$ ipython --no-banner

In [1]: import numpy as np

In [2]: import numpy.linalg as la

In [3]: np.set_printoptions(precision=3, suppress=True, linewidth=200)

In [4]: def tidy(a):
   ...:     return np.round(a, 3) + 0
   ...: 

In [5]: K = np.array([[0.0, 4.0, 2.0, 0.0],
   ...:     [0.0, 7.0, 2.0, 3.0],
   ...:     [0.0, -10.0, -2.0, -6.0],
   ...:     [0.0, -4.0, -2.0, 0.0]])

In [6]: left, s, vt = la.svd(K)

In [7]: print(np.argmax(s[:-1] / (s[1:] + 1e-6)) + 1)
2

In [8]: Y = left[:, :2] @ np.diag(s[:2]) @ vt[:2]

In [9]: print(tidy(la.norm(K - Y) / la.norm(K)))
0.0

In [10]: print(la.matrix_rank(K, rtol=0.05))
2

In [11]: W0 = np.load("data.npy")

In [12]: print(W0)
[[1.    0.9   0.81  0.729 0.656 0.59  0.531 0.478 0.43 ]
 [0.9   1.    0.9   0.81  0.729 0.656 0.59  0.531 0.478]
 [0.81  0.9   1.    0.9   0.81  0.729 0.656 0.59  0.531]
 [0.729 0.81  0.9   1.    0.9   0.81  0.729 0.656 0.59 ]
 [0.656 0.729 0.81  0.9   1.    0.9   0.81  0.729 0.656]
 [0.59  0.656 0.729 0.81  0.9   1.    0.9   0.81  0.729]
 [0.531 0.59  0.656 0.729 0.81  0.9   1.    0.9   0.81 ]
 [0.478 0.531 0.59  0.656 0.729 0.81  0.9   1.    0.9  ]
 [0.43  0.478 0.531 0.59  0.656 0.729 0.81  0.9   1.   ]]

In [13]: # equal to its transpose

In [14]: vals, vecs = la.eigh(W0)

In [15]: print(vals.sum(), np.trace(W0))
9.0 9.0

In [16]: print(tidy(vals))
[0.054 0.059 0.07  0.089 0.125 0.201 0.407 1.223 6.771]

In [17]: print(tidy(vecs @ np.diag(vals) @ vecs.T))
[[1.    0.9   0.81  0.729 0.656 0.59  0.531 0.478 0.43 ]
 [0.9   1.    0.9   0.81  0.729 0.656 0.59  0.531 0.478]
 [0.81  0.9   1.    0.9   0.81  0.729 0.656 0.59  0.531]
 [0.729 0.81  0.9   1.    0.9   0.81  0.729 0.656 0.59 ]
 [0.656 0.729 0.81  0.9   1.    0.9   0.81  0.729 0.656]
 [0.59  0.656 0.729 0.81  0.9   1.    0.9   0.81  0.729]
 [0.531 0.59  0.656 0.729 0.81  0.9   1.    0.9   0.81 ]
 [0.478 0.531 0.59  0.656 0.729 0.81  0.9   1.    0.9  ]
 [0.43  0.478 0.531 0.59  0.656 0.729 0.81  0.9   1.   ]]

In [18]: print(tidy(la.svd(W0, compute_uv=False)))
[6.771 1.223 0.407 0.201 0.125 0.089 0.07  0.059 0.054]

In [19]: Y = la.inv(W0)

In [20]: print((np.abs(Y) > 1e-9).astype(int))
[[1 1 1 1 1 1 1 1 1]
 [1 1 1 1 1 1 1 1 1]
 [1 1 1 1 1 1 1 1 1]
 [1 1 1 1 1 1 1 1 1]
 [1 1 1 1 1 1 1 1 1]
 [1 1 1 1 1 1 1 1 1]
 [1 1 1 1 1 1 1 1 1]
 [1 1 1 1 1 1 1 1 1]
 [1 1 1 1 1 1 1 1 1]]

In [21]: print(tidy(la.slogdet(W0)[0]))
1.0

In [22]: print(tidy(la.det(W0) * Y))
[[0. 0. 0. 0. 0. 0. 0. 0. 0.]
 [0. 0. 0. 0. 0. 0. 0. 0. 0.]
 [0. 0. 0. 0. 0. 0. 0. 0. 0.]
 [0. 0. 0. 0. 0. 0. 0. 0. 0.]
 [0. 0. 0. 0. 0. 0. 0. 0. 0.]
 [0. 0. 0. 0. 0. 0. 0. 0. 0.]
 [0. 0. 0. 0. 0. 0. 0. 0. 0.]
 [0. 0. 0. 0. 0. 0. 0. 0. 0.]
 [0. 0. 0. 0. 0. 0. 0. 0. 0.]]

In [23]: print(np.allclose(Y, W0.T))
False
